$ python3 -q
>>> import numpy as np
>>> import numpy.linalg as la
>>> np.set_printoptions(precision=2, suppress=True, linewidth=120, legacy="1.25")
>>> F = np.array([[2, 0, 0, 0, 0, 0],
...     [1, 2, 0, 0, 0, 0],
...     [0, 0, 0, 0, 0, 0],
...     [0, 0, 2, 0, 0, 0],
...     [0, 0, 1, 2, 0, 0],
...     [0, 0, 0, 0, 0, 0],
...     [0, 0, 0, 0, 2, 0],
...     [0, 0, 0, 0, 1, 2],
...     [0, 0, 0, 0, 0, 0]])
>>> print(F)
[[2 0 0 0 0 0]
 [1 2 0 0 0 0]
 [0 0 0 0 0 0]
 [0 0 2 0 0 0]
 [0 0 1 2 0 0]
 [0 0 0 0 0 0]
 [0 0 0 0 2 0]
 [0 0 0 0 1 2]
 [0 0 0 0 0 0]]
>>> U, sigma, VT = la.svd(F, full_matrices=False)
>>> print(np.round(VT @ VT.T, 2) + 0)
[[1. 0. 0. 0. 0. 0.]
 [0. 1. 0. 0. 0. 0.]
 [0. 0. 1. 0. 0. 0.]
 [0. 0. 0. 1. 0. 0.]
 [0. 0. 0. 0. 1. 0.]
 [0. 0. 0. 0. 0. 1.]]
>>> print(sigma / sigma[0])
[1.   1.   1.   0.61 0.61 0.61]
>>> print((sigma > 1e-8).sum())
6
>>> E = np.loadtxt("x.csv", delimiter=",")
>>> print(E)
[[ 0.  0.  0.  2. -3.  2.  2.  0. -2.  3. -1.]
 [ 0.  0.  0.  3. -3.  3. -1. -1. -3. -1.  3.]
 [ 0.  0.  0. -2. -1.  3. -3.  3.  1. -1.  1.]
 [ 2.  3. -2.  0.  0.  0.  0.  0.  0.  0.  0.]
 [-3. -3. -1.  0.  0.  0.  0.  0.  0.  0.  0.]
 [ 2.  3.  3.  0.  0.  0.  0.  0.  0.  0.  0.]
 [ 2. -1. -3.  0.  0.  0.  0.  0.  0.  0.  0.]
 [ 0. -1.  3.  0.  0.  0.  0.  0.  0.  0.  0.]
 [-2. -3.  1.  0.  0.  0.  0.  0.  0.  0.  0.]
 [ 3. -1. -1.  0.  0.  0.  0.  0.  0.  0.  0.]
 [-1.  3.  1.  0.  0.  0.  0.  0.  0.  0.  0.]]
>>> print(E.mean(axis=0))
[ 0.27  0.    0.09  0.27 -0.64  0.73 -0.18  0.18 -0.36  0.09  0.27]
>>> print(E.sum(axis=1))
[ 3.  0.  1.  3. -7.  8. -2.  2. -4.  1.  3.]
>>> print(E - E[0])
[[ 0.  0.  0.  0.  0.  0.  0.  0.  0.  0.  0.]
 [ 0.  0.  0.  1.  0.  1. -3. -1. -1. -4.  4.]
 [ 0.  0.  0. -4.  2.  1. -5.  3.  3. -4.  2.]
 [ 2.  3. -2. -2.  3. -2. -2.  0.  2. -3.  1.]
 [-3. -3. -1. -2.  3. -2. -2.  0.  2. -3.  1.]
 [ 2.  3.  3. -2.  3. -2. -2.  0.  2. -3.  1.]
 [ 2. -1. -3. -2.  3. -2. -2.  0.  2. -3.  1.]
 [ 0. -1.  3. -2.  3. -2. -2.  0.  2. -3.  1.]
 [-2. -3.  1. -2.  3. -2. -2.  0.  2. -3.  1.]
 [ 3. -1. -1. -2.  3. -2. -2.  0.  2. -3.  1.]
 [-1.  3.  1. -2.  3. -2. -2.  0.  2. -3.  1.]]
>>> print(la.matrix_rank(E))
6
>>> print(np.unravel_index(np.abs(E).argmax(), E.shape))
(0, 4)
>>> print(E.shape)
(11, 11)
>>> print(E.sum(axis=0))
[ 3.  0.  1.  3. -7.  8. -2.  2. -4.  1.  3.]
>>> m1 = np.arange(84).reshape(6, 14) + 2
>>> print(m1)
[[ 2  3  4  5  6  7  8  9 10 11 12 13 14 15]
 [16 17 18 19 20 21 22 23 24 25 26 27 28 29]
 [30 31 32 33 34 35 36 37 38 39 40 41 42 43]
 [44 45 46 47 48 49 50 51 52 53 54 55 56 57]
 [58 59 60 61 62 63 64 65 66 67 68 69 70 71]
 [72 73 74 75 76 77 78 79 80 81 82 83 84 85]]
>>> u, r1 = m1[3], m1[2]
>>> print(u @ u)
35931
>>> pr = (u @ r1) / (u @ u) * u
>>> print(la.matrix_rank(np.outer(u, r1)))
1
>>> print(round((r1 - pr) @ u, 2))
0.0
>>> print(np.round(la.norm(u + r1) ** 2 + la.norm(u - r1) ** 2, 2))
109620.0
>>> print(np.allclose(m1[:-1].T @ la.lstsq(m1[:-1].T, m1[-1])[0], m1[-1]))
True
>>> print(la.lstsq(m1[:-1].T, m1[-1])[2])
2
>>> print(np.round(np.trace(la.pinv(m1) @ m1), 2))
2.0
>>> mat = np.load("case13.npy")
>>> print(mat)
[[ 0 -3  5  5 -5  4 -4 -1  2]
 [ 0  0  0  4  3 -1 -3  3 -3]
 [ 0  0  0  5 -2  2  2  2  5]
 [ 0  0  0  0  3 -2 -2 -5 -1]
 [ 0  0  0  0  0  4  4 -3  3]
 [ 0  0  0  0  0  0 -5  5  1]
 [ 0  0  0  0  0  0  0 -5 -2]
 [ 0  0  0  0  0  0  0  0  3]
 [ 0  0  0  0  0  0  0  0  0]]
>>> # rank 7
>>> print(np.unique(mat.round(6), axis=0).shape)
(9, 9)
>>> print(round(float(np.trace(la.pinv(mat) @ mat)), 2))
7.0
>>> print(np.abs(np.diag(la.qr(mat)[1])) > 1e-9)
[False False False False False False False False False]
>>> M2 = m1[0, 0] * m1[1:] - np.outer(m1[1:, 0], m1[0])
>>> print(M2)
[[   0  -14  -28  -42  -56  -70  -84  -98 -112 -126 -140 -154 -168 -182]
 [   0  -28  -56  -84 -112 -140 -168 -196 -224 -252 -280 -308 -336 -364]
 [   0  -42  -84 -126 -168 -210 -252 -294 -336 -378 -420 -462 -504 -546]
 [   0  -56 -112 -168 -224 -280 -336 -392 -448 -504 -560 -616 -672 -728]
 [   0  -70 -140 -210 -280 -350 -420 -490 -560 -630 -700 -770 -840 -910]]
>>> print(la.matrix_rank(M2), la.matrix_rank(m1))
1 2
>>> arr = np.array([[-3, 2, 3, -15, 10, 15],
...     [-3, -1, 0, -15, -5, 0],
...     [1, 2, -2, 5, 10, -10],
...     [3, -2, -3, 12, -8, -12],
...     [3, 1, 0, 12, 4, 0],
...     [-1, -2, 2, -4, -8, 8]])
>>> U, sigma, VT = la.svd(arr)
>>> print(np.argmax(sigma[:-1] / (sigma[1:] + 1e-6)) + 1)
3
>>> print(sigma)
[34.45 19.67 13.72  0.8   0.46  0.32]
>>> M2 = U[:, :3] @ np.diag(sigma[:3]) @ VT[:3]
>>> print(round(float(la.norm(arr - M2) / la.norm(arr)), 2))
0.02
>>> print(la.matrix_rank(M2))
3
>>> print(np.round(np.abs(arr - M2).max(), 2))
0.35
>>> O, V = la.qr(arr[:, :5])[0], la.qr(arr[:, 5:])[0]
>>> sigma = la.svd(O.T @ V, compute_uv=False)
>>> print(sigma)
[1.]
>>> print((sigma > 0.9).sum())
1
>>> u = np.array([0, 1, -1, -3, -3, 3])
>>> M2 = arr + np.outer(u, np.eye(6)[0])
>>> print(M2)
[[ -3.   2.   3. -15.  10.  15.]
 [ -2.  -1.   0. -15.  -5.   0.]
 [  0.   2.  -2.   5.  10. -10.]
 [  0.  -2.  -3.  12.  -8. -12.]
 [  0.   1.   0.  12.   4.   0.]
 [  2.  -2.   2.  -4.  -8.   8.]]
>>> print(la.matrix_rank(la.inv(M2) - la.inv(arr), tol=1e-8))
1
>>> print(np.round(la.det(M2) / la.det(arr), 2), np.round(1 + la.solve(arr, u)[0], 2))
-2.24 -2.24
>>> print(mat @ mat)
[[  0   0   0  13  -4 -17 -31  31  23]
 [  0   0   0   0  12   4   9 -19  19]
 [  0   0   0   0  15 -18 -28 -19  -7]
 [  0   0   0   0   0  12  22  -9  -4]
 [  0   0   0   0   0   0 -20   0 -13]
 [  0   0   0   0   0   0   0  25  25]
 [  0   0   0   0   0   0   0   0 -15]
 [  0   0   0   0   0   0   0   0   0]
 [  0   0   0   0   0   0   0   0   0]]
>>> print([int(la.matrix_rank(la.matrix_power(mat, p))) for p in range(1, 10)])
[7, 6, 5, 4, 3, 2, 1, 0, 0]
>>> print([round(float(x), 2) for x in la.svd(arr, compute_uv=False)[:3]])
[34.45, 19.67, 13.72]
>>> print(np.argsort(-la.norm(arr, axis=0).round(6), kind="stable")[:3])
[3 5 4]
>>> W0 = np.loadtxt("mat.csv", delimiter=",")
>>> print(W0)
[[ 7.  0.  0.  0.  0.  0.  0.  0.  0.]
 [ 0. -9.  0.  0.  0.  0.  0.  0.  0.]
 [ 0.  0.  2.  0.  0.  0.  0.  0.  0.]
 [ 0.  0.  0.  8.  0.  0.  0.  0.  0.]
 [ 0.  0.  0.  0.  2.  0.  0.  0.  0.]
 [ 0.  0.  0.  0.  0. -8.  0.  0.  0.]
 [ 0.  0.  0.  0.  0.  0. -8.  0.  0.]
 [ 0.  0.  0.  0.  0.  0.  0. -2.  0.]
 [ 0.  0.  0.  0.  0.  0.  0.  0. -3.]]
>>> T = np.stack([W0, 3 * W0, W0[::-1]])
>>> print(la.norm(T, axis=(1, 2)))
[18.52 55.56 18.52]
>>> print(T.sum(axis=0))
[[ 28.   0.   0.   0.   0.   0.   0.   0.  -3.]
 [  0. -36.   0.   0.   0.   0.   0.  -2.   0.]
 [  0.   0.   8.   0.   0.   0.  -8.   0.   0.]
 [  0.   0.   0.  32.   0.  -8.   0.   0.   0.]
 [  0.   0.   0.   0.  10.   0.   0.   0.   0.]
 [  0.   0.   0.   8.   0. -32.   0.   0.   0.]
 [  0.   0.   2.   0.   0.   0. -32.   0.   0.]
 [  0.  -9.   0.   0.   0.   0.   0.  -8.   0.]
 [  7.   0.   0.   0.   0.   0.   0.   0. -12.]]
>>> print(np.einsum("bij,cij->bc", T, T))
[[ 343. 1029.    4.]
 [1029. 3087.   12.]
 [   4.   12.  343.]]
>>> rng = np.random.default_rng(87)
>>> lab = rng.permutation(9)
>>> print(lab)
[6 3 5 7 8 1 0 2 4]
>>> M2 = W0[lab][:, lab]
>>> print(np.sort(np.abs(la.eigvals(M2))))
[2. 2. 2. 3. 7. 8. 8. 8. 9.]
>>> feats = np.load("arr.npy")
>>> print(feats.round(2) + 0)
[[-0.06 -0.12  0.07 -0.59 -0.41 -0.24 -0.15  0.3  -0.07  0.05]
 [ 0.19 -0.03 -0.09 -0.12  0.05  0.4  -0.06 -0.22  0.22 -0.14]
 [-0.28  0.16 -0.1   0.31 -0.25 -0.38  0.25  0.26  0.37 -0.36]
 [ 0.22 -0.11 -0.31 -0.18 -0.06  0.33  0.54  0.23 -0.15 -0.45]
 [ 0.37 -0.16 -0.08  0.34  0.03  0.02 -0.19  0.63  0.02  0.35]
 [ 0.37  0.05  0.27 -0.4  -0.23 -0.04 -0.04 -0.08  0.41  0.04]
 [-0.12 -0.35  0.08  0.16  0.12  0.03 -0.27 -0.02  0.22 -0.23]
 [ 0.12  0.06 -0.09  0.32 -0.62  0.26  0.08 -0.15  0.35  0.21]
 [ 0.28 -0.09  0.72  0.24 -0.09 -0.16  0.38 -0.11 -0.27 -0.07]
 [ 0.31  0.31  0.09  0.06 -0.07  0.14 -0.35  0.32 -0.22 -0.4 ]
 [ 0.49 -0.29 -0.37  0.14 -0.07 -0.34 -0.16 -0.4  -0.14 -0.13]
 [ 0.03  0.17 -0.16  0.   -0.16 -0.41 -0.2  -0.12 -0.11 -0.24]
 [ 0.15  0.44  0.19  0.03  0.3   0.02 -0.18 -0.04  0.33 -0.23]
 [ 0.22  0.54 -0.25 -0.08  0.16 -0.2   0.28 -0.03 -0.06  0.36]
 [-0.22  0.3   0.02  0.14 -0.39  0.29 -0.23 -0.16 -0.43  0.  ]]
>>> print(np.round(feats[:, 3] @ feats[:, 4], 2))
0.0
>>> print(np.round(la.pinv(feats), 2) + 0)
[[-0.06  0.19 -0.28  0.22  0.37  0.37 -0.12  0.12  0.28  0.31  0.49  0.03  0.15  0.22 -0.22]
 [-0.12 -0.03  0.16 -0.11 -0.16  0.05 -0.35  0.06 -0.09  0.31 -0.29  0.17  0.44  0.54  0.3 ]
 [ 0.07 -0.09 -0.1  -0.31 -0.08  0.27  0.08 -0.09  0.72  0.09 -0.37 -0.16  0.19 -0.25  0.02]
 [-0.59 -0.12  0.31 -0.18  0.34 -0.4   0.16  0.32  0.24  0.06  0.14  0.    0.03 -0.08  0.14]
 [-0.41  0.05 -0.25 -0.06  0.03 -0.23  0.12 -0.62 -0.09 -0.07 -0.07 -0.16  0.3   0.16 -0.39]
 [-0.24  0.4  -0.38  0.33  0.02 -0.04  0.03  0.26 -0.16  0.14 -0.34 -0.41  0.02 -0.2   0.29]
 [-0.15 -0.06  0.25  0.54 -0.19 -0.04 -0.27  0.08  0.38 -0.35 -0.16 -0.2  -0.18  0.28 -0.23]
 [ 0.3  -0.22  0.26  0.23  0.63 -0.08 -0.02 -0.15 -0.11  0.32 -0.4  -0.12 -0.04 -0.03 -0.16]
 [-0.07  0.22  0.37 -0.15  0.02  0.41  0.22  0.35 -0.27 -0.22 -0.14 -0.11  0.33 -0.06 -0.43]
 [ 0.05 -0.14 -0.36 -0.45  0.35  0.04 -0.23  0.21 -0.07 -0.4  -0.13 -0.24 -0.23  0.36  0.  ]]
>>> x0 = np.array([4, 0, 2, 4, 4, 1, 0, 4, 0, 2])
>>> target = feats @ x0
>>> print(np.round(la.solve(feats.T @ feats, feats.T @ target), 2) + 0)
[4. 0. 2. 4. 4. 1. 0. 4. 0. 2.]
>>> target = target + 0.05 * rng.normal(size=15)
>>> print(target)
[-3.06 -0.47 -1.14 -0.31  6.   -0.82  0.3  -0.84  2.49  2.   -0.72 -2.19  1.68  1.1  -2.22]
>>> coef, *_ = la.lstsq(feats, target)
>>> print(np.round(la.norm(target - feats @ coef), 2))
0.1
>>> print([round(float(la.norm(la.solve(feats.T @ feats + lam * np.eye(10), feats.T @ target))), 2) for lam in (0, 1, 10, 100)])
[8.54, 4.27, 0.78, 0.08]
>>> print(coef.round())
[ 4. -0.  2.  4.  4.  1.  0.  4. -0.  2.]
